>>> import numpy as np
>>> from numpy import linalg as LA
>>> np.set_printoptions(precision=2, suppress=True, linewidth=140)
>>> W0 = np.array([[0, 6, 5, 7],
...     [0, 0, 0, 0],
...     [0, 6, 5, 7],
...     [1, 0, 0, 0],
...     [0, 8, 7, 9],
...     [0, 2, 1, 3],
...     [0, 0, 0, 0],
...     [0, 10, 9, 11],
...     [0, 0, 0, 0],
...     [0, 10, 9, 11]])
>>> dist = LA.norm(W0[:, None] - W0[None], axis=-1)
>>> LA.norm(W0, axis=1)
array([10.49,  0.  , 10.49,  1.  , 13.93,  3.74,  0.  , 17.38,  0.  , 17.38])
>>> dist[7].round(6).argsort(kind="stable")[:4]
array([7, 9, 4, 0])
>>> dist[:5, :5]
array([[ 0.  , 10.49,  0.  , 10.54,  3.46],
       [10.49,  0.  , 10.49,  1.  , 13.93],
       [ 0.  , 10.49,  0.  , 10.54,  3.46],
       [10.54,  1.  , 10.54,  0.  , 13.96],
       [ 3.46, 13.93,  3.46, 13.96,  0.  ]])
>>> dist.mean(axis=1).argmax()
np.int64(7)
>>> X = np.array([[-1, -1, 2, -2], [2, -2, 1, -1], [3, -1, -1, 3], [-1, -1, 0, 3]])
>>> X
array([[-1, -1,  2, -2],
       [ 2, -2,  1, -1],
       [ 3, -1, -1,  3],
       [-1, -1,  0,  3]])
>>> np.round(LA.norm(X), 2)
np.float64(7.14)
>>> X.sum(axis=0)
array([ 3, -5,  2,  3])
>>> X - X[0]
array([[ 0,  0,  0,  0],
       [ 3, -1, -1,  1],
       [ 4,  0, -3,  5],
       [ 0,  0, -2,  5]])
>>> X.sum(axis=1)
array([-2,  0,  4,  1])
>>> X.shape
(4, 4)
>>> np.unravel_index(np.abs(X).argmax(), X.shape)
(np.int64(2), np.int64(0))
>>> proj = np.triu(np.array([[9, 5, 0, 0], [4, 6, 5, 1], [6, 5, 7, 8], [7, 6, 4, 9]]), 1) + np.eye(4)
>>> out = proj @ X @ LA.inv(proj)
>>> out
array([[    9.,   -56.,   287., -2247.],
       [   16.,   -88.,   436., -3383.],
       [   -5.,    16.,   -81.,   659.],
       [   -1.,     4.,   -20.,   159.]])
>>> LA.matrix_rank(out)
np.int64(4)
>>> np.trace(out), np.trace(X)
(np.float64(-1.0), np.int64(-1))
>>> np.poly(out)
array([  1.,   1., -13.,  -8.,  16.])
>>> np.round(LA.det(out), 2)
np.float64(16.0)
>>> (X + X.T) / 2
array([[-1. ,  0.5,  2.5, -1.5],
       [ 0.5, -2. ,  0. , -1. ],
       [ 2.5,  0. , -1. ,  1.5],
       [-1.5, -1. ,  1.5,  3. ]])
>>> LA.matrix_power(X, 2)
array([[  7,   3,  -5,   3],
       [ -2,   2,   1,  -2],
       [-11,  -3,   6,   1],
       [ -4,   0,  -3,  12]])
>>> np.allclose(X @ X.T, X.T @ X)
False
>>> np.sort(np.abs(LA.eigvals(X)))
array([0.89, 1.52, 3.27, 3.64])
>>> np.allclose(X, X.T)
False
>>> ev, evecs = LA.eig(X)
>>> np.round(np.prod(ev), 2)
np.float64(16.0)
>>> np.sort(LA.eigvals(X.T))
array([-3.64, -1.52,  0.89,  3.27])
>>> np.round(X @ evecs[:, 0] - ev[0] * evecs[:, 0], 2) + 0
array([0., 0., 0., 0.])
>>> ev
array([ 3.27,  0.89, -3.64, -1.52])
>>> r0 = np.array([-1, -2])
>>> np.convolve(X[1], r0)
array([-2, -2,  3, -1,  2])
>>> arr = np.load("case1.npy")
>>> arr
array([[ 28.45, -19.25,   1.09,  20.15],
       [ 30.67, -22.53,  -0.77,  21.21],
       [ 30.68, -18.86,   0.92,  18.55],
       [ 31.28, -20.89,  -2.47,  21.99],
       [ 28.99, -19.62,   1.26,  20.71],
       [ 28.4 , -20.  ,   1.23,  19.17],
       [ 29.01, -19.91,  -1.42,  18.6 ],
       [ 29.39, -20.79,  -1.6 ,  20.52],
       [ 28.28, -20.84,  -0.88,  19.98],
       [ 30.76, -20.23,   0.1 ,  19.76],
       [ 28.14, -19.77,  -0.23,  19.57],
       [ 29.14, -18.51,   1.47,  20.26],
       [ 30.66, -20.97,  -0.87,  20.7 ],
       [ 29.13, -20.09,   0.62,  20.29],
       [ 27.86, -21.05,  -1.06,  21.32]])
>>> cen = arr - arr.mean(axis=1)
Traceback (most recent call last):
  File "<python-input-38>", line 1, in <module>
    cen = arr - arr.mean(axis=1)
          ~~~~^~~~~~~~~~~~~~~~~~
ValueError: operands could not be broadcast together with shapes (15,4) (15,) 
>>> cen = arr - arr.mean(axis=0)
>>> U, sig, VT = LA.svd(cen, full_matrices=False)
>>> sig
array([6.13, 3.88, 3.05, 2.1 ])
>>> VT[0] * np.sign(VT[0, np.abs(VT[0]).argmax()])
array([-0.35,  0.53,  0.66, -0.4 ])
>>> np.searchsorted(np.cumsum(sig ** 2) / (sig ** 2).sum(), 0.9) + 1
np.int64(3)
>>> sig ** 2 / (sig ** 2).sum()
array([0.57, 0.23, 0.14, 0.07])
>>> np.abs(VT[0]).argmax()
np.int64(2)
>>> round((sig ** 2).sum() ** 2 / (sig ** 4).sum(), 2)
np.float64(2.52)
>>> dist = LA.norm(arr[:, None] - arr[None], axis=-1)
>>> np.unravel_index(dist.round(6).argmax(), dist.shape)
(np.int64(3), np.int64(5))
>>> np.flatnonzero(dist[14] < dist.mean() / 2)
array([14])
>>> dist.shape
(15, 15)
>>> [round(float(x), 2) for x in LA.svd(arr, compute_uv=False)[:3]]
[158.83, 4.99, 3.4]
>>> np.argsort(-LA.norm(arr, axis=0).round(6), kind="stable")[:3]
array([0, 1, 3])
>>> round(np.log10(LA.cond(arr)))
2
>>> out = np.c_[arr[:, :3] @ np.array([[5, -5, 2], [5, -4, 1], [3, 0, 2]]), np.array([3, -1, 3, -2, -1, 0, 0, 1, -1, -1, -2, -1, 3, 1, 1])]
>>> out
array([[ 49.27, -65.25,  39.83,   3.  ],
       [ 38.39, -63.23,  37.27,  -1.  ],
       [ 61.86, -77.96,  44.34,   3.  ],
       [ 44.54, -72.84,  36.73,  -2.  ],
       [ 50.63, -66.47,  40.88,  -1.  ],
       [ 45.69, -62.  ,  39.26,   0.  ],
       [ 41.24, -65.41,  35.27,   0.  ],
       [ 38.2 , -63.79,  34.79,   1.  ],
       [ 34.56, -58.04,  33.96,  -1.  ],
       [ 52.95, -72.88,  41.49,  -1.  ],
       [ 41.16, -61.62,  36.05,  -2.  ],
       [ 57.56, -71.66,  42.71,  -1.  ],
       [ 45.84, -69.42,  38.61,   3.  ],
       [ 47.06, -65.29,  39.41,   1.  ],
       [ 30.87, -55.1 ,  32.55,   1.  ]])
>>> LA.matrix_rank(out)
np.int64(4)
>>> np.round(LA.lstsq(arr, out[:, 0])[0], 2) + 0
array([5., 5., 3., 0.])
>>> x0 = np.array([-2, 4, 0, 3])
>>> y = arr @ x0
>>> np.round(LA.lstsq(arr, y)[0], 2) + 0
array([-2.,  4.,  0.,  3.])
>>> np.round(LA.pinv(arr) @ arr, 2) + 0
array([[1., 0., 0., 0.],
       [0., 1., 0., 0.],
       [0., 0., 1., 0.],
       [0., 0., 0., 1.]])
>>> np.round(LA.solve(arr.T @ arr, arr.T @ y), 2) + 0
array([-2.,  4.,  0.,  3.])
>>> rng = np.random.default_rng(29091)
>>> y = y + 0.02 * rng.normal(size=15)
>>> y
array([-73.43, -87.85, -81.15, -80.14, -74.32, -79.28, -81.89, -80.36, -80.04, -83.14, -76.67, -71.53, -83.1 , -77.72, -75.96])
>>> coef, *_ = LA.lstsq(arr, y)
>>> round(LA.norm(y - arr @ coef), 2)
np.float64(0.07)
>>> coef.round(2) + 0
array([-2.  ,  4.02,  0.  ,  3.01])
>>> coef.round()
array([-2.,  4.,  0.,  3.])
>>> K = np.array([[-0.96, -2.33, -1.58, -0.15],
...     [-2.33, -0.26, 1.62, 0.31],
...     [-1.58, 1.62, -1.11, -0.35],
...     [-0.15, 0.31, -0.35, -2.66]])
>>> K
array([[-0.96, -2.33, -1.58, -0.15],
       [-2.33, -0.26,  1.62,  0.31],
       [-1.58,  1.62, -1.11, -0.35],
       [-0.15,  0.31, -0.35, -2.66]])
>>> out = LA.inv(K)
>>> LA.det(K) * out
array([[  6.  ,  13.2 ,  10.79,  -0.22],
       [ 13.2 ,   3.78, -13.74,   1.5 ],
       [ 10.79, -13.74,  14.09,  -4.06],
       [ -0.22,   1.5 ,  -4.06,  20.85]])
>>> (np.abs(out) > 1e-9).astype(int)
array([[1, 1, 1, 1],
       [1, 1, 1, 1],
       [1, 1, 1, 1],
       [1, 1, 1, 1]])
>>> np.round(LA.cond(K), 2)
np.float64(1.51)
>>> np.round(K @ out, 2) + 0
array([[1., 0., 0., 0.],
       [0., 1., 0., 0.],
       [0., 0., 1., 0.],
       [0., 0., 0., 1.]])
>>> round(float(LA.slogdet(K)[0]), 2)
-1.0
>>> out = np.array([[2, 2], [2, -2], [-2, -1], [-1, -2]])
>>> LA.matrix_rank(np.vstack([W0, out.T]))
np.int64(4)
>>> out.T @ W0.T
array([[ -5,   0,  -5,   2,  -7,  -1,   0,  -9,   0,  -9],
       [-31,   0, -31,   2, -41, -11,   0, -51,   0, -51]])
>>> out @ W0
Traceback (most recent call last):
  File "<python-input-81>", line 1, in <module>
    out @ W0
    ~~~~^~~~
ValueError: matmul: Input operand 1 has a mismatch in its core dimension 0, with gufunc signature (n?,k),(k,m?)->(n?,m?) (size 10 is different from 2)
>>> np.einsum("ik,kj->ji", W0, out)
array([[ -5,   0,  -5,   2,  -7,  -1,   0,  -9,   0,  -9],
       [-31,   0, -31,   2, -41, -11,   0, -51,   0, -51]])
>>> W0 @ out
array([[ -5, -31],
       [  0,   0],
       [ -5, -31],
       [  2,   2],
       [ -7, -41],
       [ -1, -11],
       [  0,   0],
       [ -9, -51],
       [  0,   0],
       [ -9, -51]])
>>> ev, evecs = LA.eig(K)
>>> np.sort(LA.eigvals(K.T))
array([-3.  , -2.99, -1.99,  2.99])
>>> np.round(K @ evecs[:, 0] - ev[0] * evecs[:, 0], 2) + 0
array([0., 0., 0., 0.])
>>> np.sort(LA.eigvals(K @ K))
array([3.97, 8.94, 8.96, 9.  ])
>>> np.sort(LA.eigvals(LA.inv(K)))
array([-0.5 , -0.33, -0.33,  0.33])
>>> round(float(np.prod(ev)), 2)
-53.53
>>> proj = np.triu(np.array([[-2, -1, 3, -2], [0, -3, 1, 2], [-1, -1, 1, 0], [0, 1, 0, -1]]), 1) + np.eye(4)
>>> out = proj @ K @ LA.inv(proj)
>>> round(float(np.trace(out)), 2), np.trace(K)
(-4.99, np.float64(-4.99))
>>> r0 = np.array([1, 1])
>>> np.array([np.convolve(row, r0, "same") for row in K])
array([[-0.96, -3.29, -3.91, -1.73],
       [-2.33, -2.59,  1.36,  1.93],
       [-1.58,  0.04,  0.51, -1.46],
       [-0.15,  0.16, -0.04, -3.01]])
>>> np.correlate(K[1], K[0], "full")
array([ 0.35,  3.72,  5.6 ,  0.24, -4.01, -2.28, -0.3 ])
>>> M = np.array([[-1.0, 1.0], [0.0, -1.0]])
>>> out = LA.inv(M)
>>> (np.abs(out) > 1e-9).astype(int)
array([[1, 1],
       [0, 1]])
>>> M @ out
array([[1., 0.],
       [0., 1.]])
>>> round(LA.cond(M), 2)
np.float64(2.62)
>>> LA.det(M) * out
array([[-1., -1.],
       [-0., -1.]])
>>> np.sort(LA.eigvals(M))
array([-1., -1.])
>>> LA.matrix_rank(M - M[0, 0] * np.eye(2))
np.int64(1)
>>> np.sort(np.abs(LA.eigvals(M)))
array([1., 1.])
>>> round(float(LA.det(M)), 2)
1.0
>>> np.trace(M)
np.float64(-2.0)
>>> (M + M.T) / 2
array([[-1. ,  0.5],
       [ 0.5, -1. ]])
>>> round(float(np.abs(LA.eigvals(M)).max()), 2)
1.0
>>> LA.matrix_power(M, 4)
array([[ 1., -4.],
       [ 0.,  1.]])
>>> np.allclose(M @ M.T, M.T @ M)
False
>>> q = M.astype(float).copy()
>>> for j in range(2):
...     q[:, j] -= q[:, :j] @ (q[:, :j].T @ q[:, j])
...     q[:, j] /= LA.norm(q[:, j])
... 
>>> q.T @ M
array([[ 1., -1.],
       [ 0.,  1.]])
>>> q.T @ q
array([[1., 0.],
       [0., 1.]])
>>> q
array([[-1.,  0.],
       [ 0., -1.]])
>>> E = np.maximum(np.array([[2, 5, -1],
...     [-2, 2, 2],
...     [4, 1, -2],
...     [-3, -3, 1],
...     [-3, 5, 3],
...     [2, -5, -4],
...     [-5, 5, -3],
...     [-5, 4, -3],
...     [3, -5, -3],
...     [2, 5, -2],
...     [3, 2, -1],
...     [3, 1, -5],
...     [4, -5, -3],
...     [3, 5, 2],
...     [2, -5, 1],
...     [5, -2, 4],
...     [-4, 3, -1],
...     [-2, -2, 1],
...     [-5, -5, 0],
...     [3, 0, 5],
...     [-2, -4, -4],
...     [1, 1, 5],
...     [-1, -5, 3],
...     [-2, 1, 0]]) @ np.array([[-4, 2, 0, 2], [-1, -1, 4, -5], [4, 1, 3, -1]]) + np.array([2, 2, 1, 1]), 0)
>>> E
array([[ 0,  0, 18,  0],
       [16,  0, 15,  0],
       [ 0,  7,  0,  6],
       [21,  0,  0,  9],
       [21,  0, 30,  0],
       [ 0,  7,  0, 34],
       [ 5,  0, 12,  0],
       [ 6,  0,  8,  0],
       [ 0, 10,  0, 35],
       [ 0,  0, 15,  0],
       [ 0,  5,  6,  0],
       [ 0,  2,  0,  7],
       [ 0, 12,  0, 37],
       [ 0,  5, 27,  0],
       [ 3, 12,  0, 29],
       [ 0, 18,  5, 17],
       [11,  0, 10,  0],
       [16,  1,  0,  6],
       [27,  0,  0, 16],
       [10, 13, 16,  2],
       [ 0,  0,  0, 21],
       [17,  8, 20,  0],
       [23,  8,  0, 21],
       [ 9,  0,  5,  0]])
>>> out = np.c_[E[:, :3] @ np.array([[-1, -3, 1], [2, -3, 1], [-3, 0, 3]]), np.array([-1, -1, 2, 1, -2, 0, -2, -1, -2, 1, -2, -1, -2, -2, -2, -1, -2, 0, 0, 2, 1, 2, -2, -1])]
>>> out
array([[ -54,    0,   54,   -1],
       [ -61,  -48,   61,   -1],
       [  14,  -21,    7,    2],
       [ -21,  -63,   21,    1],
       [-111,  -63,  111,   -2],
       [  14,  -21,    7,    0],
       [ -41,  -15,   41,   -2],
       [ -30,  -18,   30,   -1],
       [  20,  -30,   10,   -2],
       [ -45,    0,   45,    1],
       [  -8,  -15,   23,   -2],
       [   4,   -6,    2,   -1],
       [  24,  -36,   12,   -2],
       [ -71,  -15,   86,   -2],
       [  21,  -45,   15,   -2],
       [  21,  -54,   33,   -1],
       [ -41,  -33,   41,   -2],
       [ -14,  -51,   17,    0],
       [ -27,  -81,   27,    0],
       [ -32,  -69,   71,    2],
       [   0,    0,    0,    1],
       [ -61,  -75,   85,    2],
       [  -7,  -93,   31,   -2],
       [ -24,  -27,   24,   -1]])
>>> LA.norm(LA.qr(E)[0].T @ out, axis=0) ** 2 / ((out ** 2).sum(axis=0) + 1e-12)
array([1.  , 1.  , 1.  , 0.25])
>>> LA.matrix_rank(out)
np.int64(4)
>>> np.round(LA.norm(out - E @ LA.lstsq(E, out)[0], axis=0), 2) + 0
array([0.  , 0.  , 0.  , 6.52])
